>>> import numpy as np
>>> from numpy import linalg as LA
>>> np.set_printoptions(suppress=True, linewidth=140)
>>> tidy = lambda a: np.round(a, 3) + 0
>>> mat = np.load("case2.npy")
>>> print(mat)
[[ 1.  3.  2. -3. -1. -3. -1.  3. -3.  3.  3.  0.  0.]
 [ 3. -2.  3. -3. -3.  0. -2.  3.  0.  1. -3.  0.  0.]
 [-3.  0.  3. -1.  0. -1.  0. -2.  3.  1. -1.  0.  0.]
 [-3. -2.  0.  1. -3. -3.  0. -1. -3.  0. -3.  0.  0.]
 [ 0.  1. -1. -1.  0. -3.  3.  2.  2. -2.  3.  0.  0.]
 [ 1.  3. -1.  2. -1.  0.  0.  0.  3. -2. -3.  0.  0.]
 [-1. -2.  3. -1. -3.  1.  1.  3.  1.  3. -2.  0.  0.]
 [-2. -3.  1. -2. -1. -2. -2.  3. -3.  0.  1.  0.  0.]
 [-2.  3. -3. -1.  2.  2.  1.  2.  3.  3. -2.  0.  0.]
 [ 1. -3. -3. -3.  2. -2.  2.  2.  2.  1.  2.  0.  0.]
 [ 1. -1. -3. -3.  3. -3.  3. -3. -2.  3.  0.  0.  0.]
 [ 0.  0.  0.  0.  0.  0.  0.  0.  0.  0.  0.  9.  8.]
 [ 0.  0.  0.  0.  0.  0.  0.  0.  0.  0.  0. -4.  2.]]
>>> out = LA.invert(mat)
Traceback (most recent call last):
  File "<python-input-6>", line 1, in <module>
    out = LA.invert(mat)
          ^^^^^^^^^
AttributeError: module 'numpy.linalg' has no attribute 'invert'
>>> out = LA.inv(mat)
>>> tidy(LA.det(mat) * LA.det(out))
np.float64(1.0)
>>> tidy(LA.cond(mat))
np.float64(31.819)
>>> np.allclose(out, mat.T)
False
>>> f = np.array([-2, -2, -3, 0, 2, -3, 2, 2, 2, 1, -1, 0, 2])
>>> out = mat + np.outer(f, np.eye(13)[9])
>>> LA.matrix_rank(LA.inv(out) - LA.inv(mat), tol=1e-8)
np.int64(1)
>>> print(LA.matrix_rank(out - mat))
1
>>> rng = np.random.default_rng(55057)
>>> labels = rng.permutation(13)
>>> out = mat[:, labels] * rng.choice([-1, 1], 13)
>>> out
array([[-1.,  3., -3., -3.,  0.,  1.,  2., -1.,  0.,  3., -3., -3.,  3.],
       [-3., -2., -3., -3.,  0.,  3.,  3., -2.,  0., -0., -1.,  3., -0.],
       [ 0.,  0.,  2., -1.,  0., -3.,  3.,  0.,  0.,  1., -1.,  1., -3.],
       [-3., -2.,  1.,  1.,  0., -3.,  0.,  0.,  0.,  3., -0.,  3.,  3.],
       [ 0.,  1., -2., -1.,  0.,  0., -1.,  3.,  0.,  3.,  2., -3., -2.],
       [-1.,  3., -0.,  2.,  0.,  1., -1.,  0.,  0., -0.,  2.,  3., -3.],
       [-3., -2., -3., -1.,  0., -1.,  3.,  1.,  0., -1., -3.,  2., -1.],
       [-1., -3., -3., -2.,  0., -2.,  1., -2.,  0.,  2., -0., -1.,  3.],
       [ 2.,  3., -2., -1.,  0., -2., -3.,  1.,  0., -2., -3.,  2., -3.],
       [ 2., -3., -2., -3.,  0.,  1., -3.,  2.,  0.,  2., -1., -2., -2.],
       [ 3., -1.,  3., -3.,  0.,  1., -3.,  3.,  0.,  3., -3., -0.,  2.],
       [ 0.,  0., -0.,  0.,  8.,  0.,  0.,  0.,  9., -0., -0., -0., -0.],
       [ 0.,  0., -0.,  0.,  2.,  0.,  0.,  0., -4., -0., -0., -0., -0.]])
>>> left, _, VT = LA.svd(mat.T @ out)
>>> print(labels)
[ 4  1  7  3 12  0  2  6 11  5  9 10  8]
>>> K = np.load("test3.npy")
>>> print(K)
[[-2.  0. -3. -3. -3.  0. -3.  0. -3. -3. -3.  0.  0.]
 [ 0. -2.  0.  0.  0. -3.  0. -3.  0.  0.  0. -3. -3.]
 [-3.  0. -2. -3. -3.  0. -3.  0. -3. -3. -3.  0.  0.]
 [-3.  0. -3. -2. -3.  0. -3.  0. -3. -3. -3.  0.  0.]
 [-3.  0. -3. -3. -2.  0. -3.  0. -3. -3. -3.  0.  0.]
 [ 0. -3.  0.  0.  0. -2.  0. -3.  0.  0.  0. -3. -3.]
 [-3.  0. -3. -3. -3.  0. -2.  0. -3. -3. -3.  0.  0.]
 [ 0. -3.  0.  0.  0. -3.  0. -2.  0.  0.  0. -3. -3.]
 [-3.  0. -3. -3. -3.  0. -3.  0. -2. -3. -3.  0.  0.]
 [-3.  0. -3. -3. -3.  0. -3.  0. -3. -2. -3.  0.  0.]
 [-3.  0. -3. -3. -3.  0. -3.  0. -3. -3. -2.  0.  0.]
 [ 0. -3.  0.  0.  0. -3.  0. -3.  0.  0.  0. -2. -3.]
 [ 0. -3.  0.  0.  0. -3.  0. -3.  0.  0.  0. -3. -2.]]
>>> out = K / LA.norm(K, axis=1, keepdims=True)
>>> G = out @ out.T
>>> (G - 2 * np.eye(13)).round(6).argmax(axis=1)
array([2, 5, 0, 0, 0, 1, 0, 1, 0, 0, 0, 1, 1])
>>> tidy(LA.norm(out, axis=1))
array([1., 1., 1., 1., 1., 1., 1., 1., 1., 1., 1., 1., 1.])
>>> w, V = LA.eigh(K)
>>> print(tidy(LA.eigvalsh(K @ K)))
[  1.   1.   1.   1.   1.   1.   1.   1.   1.   1.   1. 196. 529.]
>>> tidy(LA.svd(K, compute_uv=False))
array([23., 14.,  1.,  1.,  1.,  1.,  1.,  1.,  1.,  1.,  1.,  1.,  1.])
>>> tidy(LA.eigvalsh(K + 5 * np.eye(13)))
array([-18.,  -9.,   6.,   6.,   6.,   6.,   6.,   6.,   6.,   6.,   6.,   6.,   6.])
>>> (w > 1e-8).sum(), (w < -1e-8).sum()
(np.int64(11), np.int64(2))
>>> w.sum(), np.trace(K)
(np.float64(-26.0), np.float64(-26.0))
>>> print(tidy(LA.det(K)))
322.0
>>> np.trace(K)
np.float64(-26.0)
>>> labels = rng.permutation(13)
>>> out = K[:, labels] * rng.choice([-1, 1], 13)
>>> out
array([[-2., -0.,  3., -3.,  3., -3., -3., -0., -3.,  0., -3.,  0.,  0.],
       [ 0.,  3., -0.,  0., -0.,  0.,  0.,  2.,  0., -3.,  0., -3., -3.],
       [-3., -0.,  3., -3.,  3., -3., -3., -0., -3.,  0., -2.,  0.,  0.],
       [-3., -0.,  3., -3.,  3., -2., -3., -0., -3.,  0., -3.,  0.,  0.],
       [-3., -0.,  3., -3.,  3., -3., -2., -0., -3.,  0., -3.,  0.,  0.],
       [ 0.,  3., -0.,  0., -0.,  0.,  0.,  3.,  0., -3.,  0., -2., -3.],
       [-3., -0.,  3., -3.,  2., -3., -3., -0., -3.,  0., -3.,  0.,  0.],
       [ 0.,  2., -0.,  0., -0.,  0.,  0.,  3.,  0., -3.,  0., -3., -3.],
       [-3., -0.,  2., -3.,  3., -3., -3., -0., -3.,  0., -3.,  0.,  0.],
       [-3., -0.,  3., -3.,  3., -3., -3., -0., -2.,  0., -3.,  0.,  0.],
       [-3., -0.,  3., -2.,  3., -3., -3., -0., -3.,  0., -3.,  0.,  0.],
       [ 0.,  3., -0.,  0., -0.,  0.,  0.,  3.,  0., -3.,  0., -3., -2.],
       [ 0.,  3., -0.,  0., -0.,  0.,  0.,  3.,  0., -2.,  0., -3., -3.]])
>>> left, _, VT = LA.svd(K.T @ out)
>>> print(labels)
[ 0  7  8 10  6  3  4  1  9 12  2  5 11]
>>> X = np.loadtxt("arr.csv", delimiter=",")
>>> tidy(X)
array([[0.231, 0.   , 0.154, 0.077, 0.077, 0.077, 0.   , 0.077, 0.077, 0.   , 0.231, 0.   , 0.   ],
       [0.091, 0.182, 0.   , 0.136, 0.091, 0.136, 0.091, 0.045, 0.136, 0.   , 0.   , 0.091, 0.   ],
       [0.091, 0.045, 0.045, 0.136, 0.045, 0.136, 0.136, 0.091, 0.091, 0.045, 0.   , 0.136, 0.   ],
       [0.083, 0.083, 0.083, 0.111, 0.   , 0.083, 0.083, 0.083, 0.083, 0.056, 0.083, 0.083, 0.083],
       [0.   , 0.053, 0.053, 0.053, 0.211, 0.   , 0.158, 0.053, 0.053, 0.105, 0.053, 0.105, 0.105],
       [0.12 , 0.08 , 0.   , 0.12 , 0.08 , 0.12 , 0.08 , 0.12 , 0.12 , 0.08 , 0.08 , 0.   , 0.   ],
       [0.111, 0.   , 0.074, 0.074, 0.074, 0.111, 0.148, 0.037, 0.111, 0.111, 0.   , 0.111, 0.037],
       [0.087, 0.13 , 0.087, 0.   , 0.13 , 0.   , 0.13 , 0.13 , 0.087, 0.087, 0.043, 0.043, 0.043],
       [0.056, 0.056, 0.056, 0.111, 0.167, 0.056, 0.111, 0.   , 0.167, 0.   , 0.111, 0.   , 0.111],
       [0.125, 0.125, 0.125, 0.   , 0.   , 0.125, 0.   , 0.083, 0.125, 0.042, 0.083, 0.125, 0.042],
       [0.077, 0.115, 0.115, 0.115, 0.038, 0.115, 0.077, 0.038, 0.077, 0.   , 0.115, 0.115, 0.   ],
       [0.1  , 0.1  , 0.1  , 0.1  , 0.1  , 0.15 , 0.   , 0.   , 0.   , 0.   , 0.1  , 0.1  , 0.15 ],
       [0.176, 0.   , 0.059, 0.118, 0.118, 0.118, 0.118, 0.118, 0.   , 0.   , 0.   , 0.059, 0.118]])
>>> out = X + rng.integers(-2, 3, (13, 12)) @ rng.integers(-2, 3, (12, 13))
>>> tidy(out)
array([[ 10.231,   2.   ,  -4.846,   7.077,   1.077,  -7.923,   2.   ,   3.077,   1.077,  11.   ,  -1.769,  12.   ,  -8.   ],
       [  5.091,  -8.818,  -2.   ,   4.136,  -2.909,  -6.864,  -4.909, -13.955,   0.136,   4.   ,  -9.   ,   2.091,   3.   ],
       [ -4.909,   1.045,   9.045,  -8.864,  -2.955,  -2.864,   4.136,   3.091,   3.091, -10.955,  10.   ,  -4.864,  10.   ],
       [  5.083,  -5.917,  -4.917,   3.111,  -5.   ,   1.083,  -2.917,   0.083,  -1.917,   0.056,  -7.917,   3.083,  -9.917],
       [  0.   ,  10.053,  -5.947,  -0.947,   2.211, -11.   ,  -4.842,   0.053,  16.053,  -4.895, -10.947,  -7.895,  -5.895],
       [  6.12 ,   1.08 ,  -5.   ,   8.12 ,  -3.92 ,  -6.88 ,   8.08 ,  -2.88 ,  -5.88 ,   3.08 ,   3.08 ,   4.   , -10.   ],
       [  2.111,  -1.   ,  16.074,  -1.926,  -4.926,   7.111,   6.148,   5.037,  -4.889,   2.111,   9.   ,  -0.889,   5.037],
       [  7.087,   2.13 ,  -0.913,  -4.   ,   4.13 ,  -7.   ,  -0.87 ,  11.13 ,   6.087,  -0.913,   5.043,  11.043,  -2.957],
       [ -4.944,  -0.944,  -1.944,   2.111,   3.167,   1.056,   5.111,  -5.   ,  -5.833,  -5.   ,   4.111,   0.   ,   8.111],
       [ -2.875,   6.125,   4.125,  -2.   ,  -1.   ,  12.125,  -7.   ,   7.083,   3.125,  -6.958,   6.083,  -7.875,   5.042],
       [-12.923,  -6.885,   7.115, -14.885,   3.038,   7.115,  -0.923,   4.038,  -1.923,  -2.   ,   9.115,  -3.885,  -4.   ],
       [ -8.9  ,   2.1  ,  -3.9  ,   0.1  ,   5.1  ,   5.15 ,   1.   ,  -8.   ,  -4.   ,   4.   ,  -6.9  ,  -8.9  ,   0.15 ],
       [ -6.824,   0.   ,   0.059,  -1.882,   6.118,  -0.882,   8.118,  -0.882,  -4.   , -11.   ,   5.   ,   1.059,  10.118]])
>>> np.abs(out - X).sum(axis=1)
array([72., 67., 76., 51., 81., 68., 66., 63., 47., 71., 78., 58., 56.])
>>> print(tidy(LA.svd(out - X, compute_uv=False)))
[50.048 33.161 31.359 25.082 19.828 18.583 14.95  13.19   7.117  2.857  2.064  0.228  0.   ]
